In [1]: import numpy as np

In [2]: np.set_printoptions(precision=2, suppress=True, linewidth=100, sign=" ")

In [3]: W0 = np.load("data.npy")

In [4]: W0
Out[4]: 
array([[ 1.44,  0.48,  0.11,  0.14, -0.56,  0.74, -0.93],
       [ 0.48,  1.35,  1.16, -1.74,  0.38, -0.29, -0.39],
       [ 0.11,  1.16, -1.92,  0.49,  0.56,  0.48,  0.36],
       [ 0.14, -1.74,  0.49,  0.8 , -0.01, -0.27, -0.52],
       [-0.56,  0.38,  0.56, -0.01, -0.64, -0.33, -0.36],
       [ 0.74, -0.29,  0.48, -0.27, -0.33,  0.17,  0.85],
       [-0.93, -0.39,  0.36, -0.52, -0.36,  0.85, -1.2 ]])

In [5]: U, s, VT = np.linalg.svd(W0)

In [6]: evecs = VT[:(s > 1e-8).sum()]

In [7]: rng = np.random.default_rng(2826)

In [8]: vec = W0[6] + -2 * W0[0] + rng.integers(2) * np.eye(7)[3]

In [9]: vec
Out[9]: array([-3.8 , -1.35,  0.14,  0.21,  0.75, -0.63,  0.66])

In [10]: np.diag(evecs.T @ evecs)
Out[10]: array([ 0.98,  0.94,  0.72,  0.75,  0.82,  0.81,  0.98])

In [11]: np.allclose(evecs.T @ evecs @ vec, vec)
Out[11]: False

In [12]: np.round(np.linalg.norm(vec - evecs.T @ evecs @ vec), 2)
Out[12]: np.float64(0.5)

In [13]: np.linalg.matrix_rank(np.vstack([W0, vec]))
Out[13]: np.int64(7)

In [14]: W0 @ np.linalg.pinv(W0) @ W0
Out[14]: 
array([[ 1.44,  0.48,  0.11,  0.14, -0.56,  0.74, -0.93],
       [ 0.48,  1.35,  1.16, -1.74,  0.38, -0.29, -0.39],
       [ 0.11,  1.16, -1.92,  0.49,  0.56,  0.48,  0.36],
       [ 0.14, -1.74,  0.49,  0.8 , -0.01, -0.27, -0.52],
       [-0.56,  0.38,  0.56, -0.01, -0.64, -0.33, -0.36],
       [ 0.74, -0.29,  0.48, -0.27, -0.33,  0.17,  0.85],
       [-0.93, -0.39,  0.36, -0.52, -0.36,  0.85, -1.2 ]])

In [15]: np.allclose(W0[:-1].T @ np.linalg.lstsq(W0[:-1].T, W0[-1])[0], W0[-1])
Out[15]: True

In [16]: np.abs(np.diag(np.linalg.qr(W0)[1])) > 1e-9
Out[16]: array([ True,  True,  True,  True,  True,  True, False])

In [17]: feats = np.arange(18).reshape(6, 3) + 2

In [18]: feats
Out[18]: 
array([[  2,   3,   4],
       [  5,   6,   7],
       [  8,   9,  10],
       [ 11,  12,  13],
       [ 14,  15,  16],
       [ 17,  18,  19]])

In [19]: out = feats / np.linalg.norm(feats, axis=1, keepdims=True)

In [20]: C2 = out @ out.T

In [21]: np.argwhere(np.triu(np.abs(C2) > 0.95, 1))
Out[21]: 
array([[ 0,  1],
       [ 0,  2],
       [ 0,  3],
       [ 0,  4],
       [ 0,  5],
       [ 1,  2],
       [ 1,  3],
       [ 1,  4],
       [ 1,  5],
       [ 2,  3],
       [ 2,  4],
       [ 2,  5],
       [ 3,  4],
       [ 3,  5],
       [ 4,  5]])

In [22]: (C2 - 2 * np.eye(6)).round(6).argmax(axis=1)
Out[22]: array([ 1,  2,  3,  4,  5,  4])

In [23]: C2
Out[23]: 
array([[ 1.  ,  0.99,  0.98,  0.98,  0.98,  0.98],
       [ 0.99,  1.  ,  1.  ,  1.  ,  1.  ,  1.  ],
       [ 0.98,  1.  ,  1.  ,  1.  ,  1.  ,  1.  ],
       [ 0.98,  1.  ,  1.  ,  1.  ,  1.  ,  1.  ],
       [ 0.98,  1.  ,  1.  ,  1.  ,  1.  ,  1.  ],
       [ 0.98,  1.  ,  1.  ,  1.  ,  1.  ,  1.  ]])
